$ python -q
>>> import numpy as np
>>> np.set_printoptions(precision=2, suppress=True, linewidth=200)
>>> rnd = lambda a: np.round(a, 2) + 0
>>> mat = np.load("layer7.npy")
>>> mat
array([[ 0.  , -1.2 , -0.2 ,  0.9 ],
       [ 1.3 , -0.7 , -1.3 , -0.4 ],
       [ 0.01, -0.98, -0.29,  1.44]])
>>> rng = np.random.default_rng(47276)
>>> other = mat + rng.integers(-2, 3, (3, 2)) @ rng.integers(-2, 3, (2, 4))
>>> other
array([[ 2.  , -5.2 ,  3.8 , -1.1 ],
       [-2.7 , -0.7 , -3.3 , -0.4 ],
       [ 1.01,  1.02, -1.29,  2.44]])
>>> np.abs(other - mat).sum(axis=1)
array([12.,  6.,  5.])
>>> G = mat.T @ mat
>>> rnd(G)
array([[ 1.69, -0.92, -1.69, -0.51],
       [-0.92,  2.89,  1.43, -2.21],
       [-1.69,  1.43,  1.81, -0.08],
       [-0.51, -2.21, -0.08,  3.04]])
>>> (mat @ mat.T).shape
(3, 3)
>>> A = np.array([[2, 0, 2, 0], [2, 0, 1, -3]])
>>> other = A[0, 0] * A[1:] - np.outer(A[1:, 0], A[0])
>>> other
array([[ 0,  0, -2, -6]])
>>> np.flatnonzero(~other.round(6).any(axis=1))
array([], dtype=int64)
>>> M = np.loadtxt("case13.csv", delimiter=",")
>>> M
array([[1., 0., 0., 0.],
       [2., 1., 0., 0.],
       [2., 0., 1., 0.],
       [1., 1., 2., 1.]])
>>> other = np.linalg.invert(M)
Traceback (most recent call last):
  File "<python-input-18>", line 1, in <module>
    other = np.linalg.invert(M)
            ^^^^^^^^^^^^^^^^
AttributeError: module 'numpy.linalg' has no attribute 'invert'
>>> other = np.linalg.inv(M)
>>> np.allclose(other, M.T)
False
>>> M @ other
array([[1., 0., 0., 0.],
       [0., 1., 0., 0.],
       [0., 0., 1., 0.],
       [0., 0., 0., 1.]])
>>> rnd(np.linalg.inv(other))
array([[1., 0., 0., 0.],
       [2., 1., 0., 0.],
       [2., 0., 1., 0.],
       [1., 1., 2., 1.]])
>>> other
array([[ 1.,  0.,  0.,  0.],
       [-2.,  1., -0., -0.],
       [-2.,  0.,  1.,  0.],
       [ 5., -1., -2.,  1.]])
>>> rnd(np.linalg.det(M) * other)
array([[ 1.,  0.,  0.,  0.],
       [-2.,  1.,  0.,  0.],
       [-2.,  0.,  1.,  0.],
       [ 5., -1., -2.,  1.]])
>>> rnd(np.linalg.slogdet(M)[0])
np.float64(1.0)
>>> rnd(np.linalg.cond(M))
np.float64(23.55)
>>> def softmax(z):
...     e = np.exp(z - z.max(axis=-1, keepdims=True))
...     return e / e.sum(axis=-1, keepdims=True)
... 
>>> rnd(softmax(other[0]))
array([0.48, 0.17, 0.17, 0.17])
>>> rnd(softmax(other).sum(axis=1))
array([1., 1., 1., 1.])
>>> att = other @ other.T / np.sqrt(4)
>>> rnd(softmax(att)[0] @ other)
array([ 4.19, -0.81, -1.65,  0.84])
>>> ev, vecs = np.linalg.eig(M)
>>> np.prod(ev)
np.float64(1.0)
>>> ev
array([1., 1., 1., 1.])
>>> rnd(np.sort(np.linalg.eigvals(M @ M)))
array([1., 1., 1., 1.])
>>> M.mean(axis=0)
array([1.5 , 0.5 , 0.75, 0.25])
>>> np.diff(M, axis=0)
array([[ 1.,  1.,  0.,  0.],
       [ 0., -1.,  1.,  0.],
       [-1.,  1.,  1.,  1.]])
>>> np.count_nonzero(M)
np.int64(9)
>>> rnd(np.linalg.norm(M))
np.float64(4.24)
>>> M[4]
Traceback (most recent call last):
  File "<python-input-40>", line 1, in <module>
    M[4]
    ~^^^
IndexError: index 4 is out of bounds for axis 0 with size 4
>>> rnd(np.linalg.svd(M, compute_uv=False))
array([3.7 , 1.85, 0.93, 0.16])
>>> M[:, 4]
Traceback (most recent call last):
  File "<python-input-42>", line 1, in <module>
    M[:, 4]
    ~^^^^^^
IndexError: index 4 is out of bounds for axis 1 with size 4
>>> np.zeros(4, 4)
Traceback (most recent call last):
  File "<python-input-43>", line 1, in <module>
    np.zeros(4, 4)
    ~~~~~~~~^^^^^^
TypeError: Cannot interpret '4' as a data type
>>> proj = np.triu(np.array([[2, 1, 2, 1], [-1, 2, -1, 0], [2, 1, -1, -2], [0, -2, 2, 2]]), 1) + np.eye(4)
>>> other = proj @ M @ np.linalg.inv(proj)
>>> np.trace(other), np.trace(M)
(np.float64(4.0), np.float64(4.0))
>>> rnd(np.poly(other))
array([ 1., -4.,  6., -4.,  1.])
>>> data = np.loadtxt("block11.csv", delimiter=",")
>>> data
array([[5., 0., 1., 2.],
       [5., 0., 1., 2.],
       [0., 2., 7., 0.],
       [0., 2., 7., 0.],
       [5., 0., 1., 2.],
       [0., 2., 7., 0.],
       [5., 0., 1., 2.],
       [5., 0., 1., 2.],
       [8., 0., 0., 4.],
       [0., 1., 5., 0.],
       [0., 1., 5., 0.],
       [0., 1., 5., 0.],
       [0., 2., 7., 0.],
       [5., 0., 1., 2.],
       [2., 0., 3., 0.],
       [8., 0., 0., 4.],
       [0., 1., 5., 0.],
       [0., 1., 5., 0.],
       [8., 0., 0., 4.],
       [5., 0., 1., 2.],
       [8., 0., 0., 4.],
       [8., 0., 0., 4.]])
>>> left, sv, Vt = np.linalg.svd(data, full_matrices=False)
>>> rnd(left.T @ left)
array([[1., 0., 0., 0.],
       [0., 1., 0., 0.],
       [0., 0., 1., 0.],
       [0., 0., 0., 1.]])
>>> rnd(left.T @ data @ Vt.T)
array([[24.75,  0.  ,  0.  ,  0.  ],
       [ 0.  , 18.7 ,  0.  ,  0.  ],
       [ 0.  ,  0.  ,  1.58,  0.  ],
       [ 0.  ,  0.  ,  0.  ,  0.6 ]])
>>> np.allclose(left * sv @ Vt, data)
True
>>> rnd(sv)
array([24.75, 18.7 ,  1.58,  0.6 ])
>>> rnd(Vt @ Vt.T)
array([[1., 0., 0., 0.],
       [0., 1., 0., 0.],
       [0., 0., 1., 0.],
       [0., 0., 0., 1.]])
>>> rnd(np.cumsum(sv ** 2) / np.sum(sv ** 2))
array([0.63, 1.  , 1.  , 1.  ])
>>> rnd(np.abs(Vt[0]))
array([0.9 , 0.02, 0.16, 0.41])
>>> np.abs(left[:, 0]).round(6).argmax()
np.int64(8)
>>> rnd(sv / sv[0])
array([1.  , 0.76, 0.06, 0.02])
